>>> import numpy as np
>>> from numpy import linalg as LA
>>> np.set_printoptions(precision=1, suppress=True, linewidth=100, legacy="1.25")
>>> m1 = np.loadtxt("w.csv", delimiter=",")
>>> m1
array([[ 1., -3.,  0.,  0.,  0.,  0.,  0.,  0.,  0.],
       [ 4., -1.,  0.,  0.,  0.,  0.,  0.,  0.,  0.],
       [ 0.,  0.,  0.,  2.,  1.,  2.,  2.,  1.,  1.],
       [ 0.,  0.,  2.,  1.,  1.,  2.,  1.,  0.,  1.],
       [ 0.,  0.,  0.,  0.,  2.,  2.,  2.,  2.,  2.],
       [ 0.,  0.,  1.,  1.,  2.,  0.,  1.,  0.,  1.],
       [ 0.,  0.,  1.,  2.,  1.,  1.,  0.,  2.,  1.],
       [ 0.,  0.,  2.,  0.,  0.,  1.,  1.,  1.,  0.],
       [ 0.,  0.,  1.,  1.,  1.,  0.,  0.,  0.,  2.]])
>>> # 2 blocks once reordered
>>> u = np.array([0, 8])
>>> np.polyval(u, m1[2])
array([8., 8., 8., 8., 8., 8., 8., 8., 8.])
>>> np.convolve(m1[2], u)
array([ 0.,  0.,  0.,  0., 16.,  8., 16., 16.,  8.,  8.])
>>> np.correlate(m1[2], m1[3], "full")
array([ 0.,  0.,  0.,  2.,  1.,  4.,  7.,  7., 10., 12.,  9.,  9.,  6.,  3.,  2.,  0.,  0.])
>>> np.cross(m1[2, :3], m1[3, :3])
array([0., 0., 0.])
>>> other = m1 / np.sqrt((m1 ** 2).mean(axis=1, keepdims=True))
>>> LA.matrix_rank(other) == LA.matrix_rank(m1)
True
>>> rng = np.random.default_rng(9198)
>>> z = rng.permutation(9)
>>> other = m1[:, z] * rng.choice([-1, 1], 9)
>>> other
array([[-0.,  0., -0.,  3.,  1., -0., -0.,  0., -0.],
       [-0.,  0., -0.,  1.,  4., -0., -0.,  0., -0.],
       [-1.,  1., -2., -0.,  0., -2., -0.,  2., -1.],
       [-1.,  0., -1., -0.,  0., -1., -2.,  2., -1.],
       [-2.,  2., -0., -0.,  0., -2., -0.,  2., -2.],
       [-1.,  0., -1., -0.,  0., -1., -1.,  0., -2.],
       [-1.,  2., -2., -0.,  0., -0., -1.,  1., -1.],
       [-0.,  1., -0., -0.,  0., -1., -2.,  1., -0.],
       [-2.,  0., -1., -0.,  0., -0., -1.,  0., -1.]])
>>> Uu, _, vt = LA.svd(m1.T @ other)
>>> z
array([8, 7, 3, 1, 0, 6, 2, 5, 4])
>>> np.round(LA.lstsq(m1, other)[0], 1) + 0
array([[ 0.,  0.,  0.,  0.,  1.,  0.,  0.,  0.,  0.],
       [ 0.,  0.,  0., -1.,  0.,  0.,  0.,  0.,  0.],
       [ 0.,  0.,  0.,  0.,  0.,  0., -1.,  0.,  0.],
       [ 0.,  0., -1.,  0.,  0.,  0.,  0.,  0.,  0.],
       [ 0.,  0.,  0.,  0.,  0.,  0.,  0.,  0., -1.],
       [ 0.,  0.,  0.,  0.,  0.,  0.,  0.,  1.,  0.],
       [ 0.,  0.,  0.,  0.,  0., -1.,  0.,  0.,  0.],
       [ 0.,  1.,  0.,  0.,  0.,  0.,  0.,  0.,  0.],
       [-1.,  0.,  0.,  0.,  0.,  0.,  0.,  0.,  0.]])
>>> np.round(Uu @ vt, 1) + 0
array([[ 0.,  0.,  0.,  0.,  1.,  0.,  0.,  0.,  0.],
       [ 0.,  0.,  0., -1.,  0.,  0.,  0.,  0.,  0.],
       [ 0.,  0.,  0.,  0.,  0.,  0., -1.,  0.,  0.],
       [ 0.,  0., -1.,  0.,  0.,  0.,  0.,  0.,  0.],
       [ 0.,  0.,  0.,  0.,  0.,  0.,  0.,  0., -1.],
       [ 0.,  0.,  0.,  0.,  0.,  0.,  0.,  1.,  0.],
       [ 0.,  0.,  0.,  0.,  0., -1.,  0.,  0.,  0.],
       [ 0.,  1.,  0.,  0.,  0.,  0.,  0.,  0.,  0.],
       [-1.,  0.,  0.,  0.,  0.,  0.,  0.,  0.,  0.]])
>>> other = LA.inv(m1)
>>> LA.det(m1) * other
array([[  158.,  -474.,    -0.,    -0.,    -0.,    -0.,    -0.,    -0.,    -0.],
       [  632.,  -158.,     0.,     0.,     0.,     0.,     0.,     0.,     0.],
       [   -0.,    -0.,   242.,  -132.,   187.,  -154.,   -22.,  -572.,  -154.],
       [   -0.,    -0.,  -572.,   154.,   506.,  -110.,  -264.,    88.,  -110.],
       [   -0.,    -0.,   638.,  -506.,  -297.,  -880.,  -374.,   704.,   858.],
       [    0.,     0.,   198., -1056.,  -242.,   506.,  -176.,   638.,   506.],
       [   -0.,    -0.,  -792.,   748.,    99.,  -286.,   704.,  -814.,  -286.],
       [   -0.,    -0.,   110.,   572.,  -231.,    88.,  -484.,  -418.,    88.],
       [   -0.,    -0.,  -154.,   242.,  -198.,   572.,   330.,  -110., -1166.]])
>>> np.round(m1 @ other, 1) + 0
array([[1., 0., 0., 0., 0., 0., 0., 0., 0.],
       [0., 1., 0., 0., 0., 0., 0., 0., 0.],
       [0., 0., 1., 0., 0., 0., 0., 0., 0.],
       [0., 0., 0., 1., 0., 0., 0., 0., 0.],
       [0., 0., 0., 0., 1., 0., 0., 0., 0.],
       [0., 0., 0., 0., 0., 1., 0., 0., 0.],
       [0., 0., 0., 0., 0., 0., 1., 0., 0.],
       [0., 0., 0., 0., 0., 0., 0., 1., 0.],
       [0., 0., 0., 0., 0., 0., 0., 0., 1.]])
>>> np.round(LA.slogdet(m1)[0], 1)
-1.0
>>> round(float(LA.det(m1) * LA.det(other)), 1)
1.0
>>> np.round(LA.inv(other), 1) + 0
array([[ 1., -3.,  0.,  0.,  0.,  0.,  0.,  0.,  0.],
       [ 4., -1.,  0.,  0.,  0.,  0.,  0.,  0.,  0.],
       [ 0.,  0.,  0.,  2.,  1.,  2.,  2.,  1.,  1.],
       [ 0.,  0.,  2.,  1.,  1.,  2.,  1.,  0.,  1.],
       [ 0.,  0.,  0.,  0.,  2.,  2.,  2.,  2.,  2.],
       [ 0.,  0.,  1.,  1.,  2.,  0.,  1.,  0.,  1.],
       [ 0.,  0.,  1.,  2.,  1.,  1.,  0.,  2.,  1.],
       [ 0.,  0.,  2.,  0.,  0.,  1.,  1.,  1.,  0.],
       [ 0.,  0.,  1.,  1.,  1.,  0.,  0.,  0.,  2.]])
